$ ipython --no-banner

In [1]: import numpy as np

In [2]: from numpy import linalg as LA

In [3]: np.set_printoptions(suppress=True, linewidth=140)

In [4]: mat = np.load("m.npy")

In [5]: mat
Out[5]: 
array([[-0.12,  0.32,  1.56, -1.35,  0.84, -0.39],
       [-0.09,  0.46,  1.62, -1.13,  0.88, -0.48],
       [-0.02,  0.26,  0.93, -0.54,  0.31, -0.35],
       [ 0.01,  0.06, -0.13,  0.12, -0.19, -0.04],
       [ 0.09,  0.43,  1.6 , -1.08,  0.72, -0.33],
       [-0.03,  0.18, -0.04, -0.14, -0.1 ,  0.06],
       [ 0.02,  0.07,  0.88, -0.52,  0.58, -0.2 ],
       [-0.2 ,  0.28,  0.99, -0.58,  0.42, -0.24],
       [-0.19,  0.04, -0.03,  0.03, -0.09,  0.17],
       [-0.02,  0.27,  0.75, -0.58,  0.27, -0.34],
       [-0.15,  0.3 ,  0.63, -0.64,  0.4 , -0.24],
       [ 0.16,  0.04,  0.67, -0.79,  0.32, -0.14],
       [-0.05,  0.29,  0.82, -0.73,  0.45, -0.17],
       [ 0.07,  0.14,  0.74, -0.56,  0.39, -0.05],
       [ 0.08, -0.02,  0.07, -0.06,  0.01,  0.01],
       [ 0.02,  0.05, -0.02, -0.19, -0.03, -0.13],
       [ 0.17,  0.3 ,  1.92, -1.31,  0.78, -0.4 ],
       [ 0.1 ,  0.13,  0.85, -0.77,  0.39, -0.1 ],
       [ 0.05,  0.37,  1.62, -1.35,  0.78, -0.58],
       [-0.04,  0.15,  0.77, -0.57,  0.43, -0.25],
       [-0.05,  0.09,  0.12,  0.17, -0.06, -0.07],
       [ 0.  ,  0.12,  0.97, -0.7 ,  0.4 , -0.17],
       [-0.04,  0.5 ,  1.58, -1.25,  0.81, -0.22],
       [-0.02,  0.33,  1.57, -1.25,  0.71, -0.52],
       [-0.02,  0.09,  0.85, -0.63,  0.32, -0.13],
       [ 0.  ,  0.29,  0.83, -0.5 ,  0.46, -0.28],
       [-0.1 ,  0.28,  1.52, -1.34,  0.8 , -0.4 ],
       [ 0.03,  0.53,  1.62, -1.06,  0.82, -0.15]])

In [6]: x = np.array([2, 0, 2, 1, 1, 2])

In [7]: rhs = mat @ x

In [8]: np.round(LA.solve(mat.T @ mat, mat.T @ rhs), 2) + 0
Out[8]: array([2., 0., 2., 1., 1., 2.])

In [9]: np.round(LA.lstsq(mat, rhs)[0], 2) + 0
Out[9]: array([2., 0., 2., 1., 1., 2.])

In [10]: rng = np.random.default_rng(40150)

In [11]: rhs = rhs + 0.05 * rng.normal(size=28)

In [12]: rhs.round(2)
Out[12]: 
array([ 1.65,  1.79,  0.81, -0.36,  2.29, -0.2 ,  1.53,  0.83, -0.17,  0.48,  0.28,  0.9 ,  0.91,  1.43,  0.29, -0.52,  2.91,  1.35,  1.63,
        0.79,  0.14,  1.28,  2.17,  1.55,  1.11,  1.03,  1.49,  2.73])

In [13]: b, *_ = LA.lstsq(mat, rhs)

In [14]: b.round(2)
Out[14]: array([ 2.1 , -0.09,  1.96,  0.91,  1.01,  2.03])

In [15]: [round(float(LA.norm(LA.solve(mat.T @ mat + lam * np.eye(6), mat.T @ rhs))), 2) for lam in (0, 1, 10, 100)]
Out[15]: [3.77, 1.23, 0.77, 0.34]

In [16]: np.round(mat.T @ (rhs - mat @ b), 2) + 0
Out[16]: array([0., 0., 0., 0., 0., 0.])

In [17]: K = np.load("test6.npy")

In [18]: K
Out[18]: 
array([[ 0, -2, -2,  0,  0,  2, -2,  0,  0,  1,  0],
       [ 2,  0,  2,  0, -2,  4,  3,  1,  0,  0, -3],
       [ 2, -2,  0, -1,  1,  1, -1, -1,  0,  1,  0],
       [ 0,  0,  1,  0,  1,  0,  1, -3, -1,  2,  0],
       [ 0,  2, -1, -1,  0, -2,  1, -3, -1,  1,  0],
       [-2, -4, -1,  0,  2,  0, -1,  4, -4, -3,  1],
       [ 2, -3,  1, -1, -1,  1,  0, -3, -3,  2,  2],
       [ 0, -1,  1,  3,  3, -4,  3,  0,  2,  0, -2],
       [ 0,  0,  0,  1,  1,  4,  3, -2,  0,  1, -2],
       [-1,  0, -1, -2, -1,  3, -2,  0, -1,  0, -3],
       [ 0,  3,  0,  0,  0, -1, -2,  2,  2,  3,  0]])

In [19]: # antisymmetric, zero diagonal

In [20]: z = rng.permutation(11)

In [21]: z
Out[21]: array([ 1,  2,  4,  7,  6,  0,  5,  8,  3,  9, 10])

In [22]: other = K[z][:, z]

In [23]: np.round(np.sort(np.abs(LA.eigvals(other))), 2) + 0
Out[23]: array([0.  , 1.59, 1.59, 2.92, 2.92, 4.65, 4.65, 7.84, 7.84, 9.74, 9.74])

In [24]: x = np.array([1, 4, 1, 0, -1, 5, -1, -1, -1, -1, 5])

In [25]: np.round(LA.eigvals(K).real, 2) + 0
Out[25]: array([0., 0., 0., 0., 0., 0., 0., 0., 0., 0., 0.])

In [26]: O = LA.solve(np.eye(11) - K, np.eye(11) + K)

In [27]: np.round(O @ O.T, 2) + 0
Out[27]: 
array([[1., 0., 0., 0., 0., 0., 0., 0., 0., 0., 0.],
       [0., 1., 0., 0., 0., 0., 0., 0., 0., 0., 0.],
       [0., 0., 1., 0., 0., 0., 0., 0., 0., 0., 0.],
       [0., 0., 0., 1., 0., 0., 0., 0., 0., 0., 0.],
       [0., 0., 0., 0., 1., 0., 0., 0., 0., 0., 0.],
       [0., 0., 0., 0., 0., 1., 0., 0., 0., 0., 0.],
       [0., 0., 0., 0., 0., 0., 1., 0., 0., 0., 0.],
       [0., 0., 0., 0., 0., 0., 0., 1., 0., 0., 0.],
       [0., 0., 0., 0., 0., 0., 0., 0., 1., 0., 0.],
       [0., 0., 0., 0., 0., 0., 0., 0., 0., 1., 0.],
       [0., 0., 0., 0., 0., 0., 0., 0., 0., 0., 1.]])
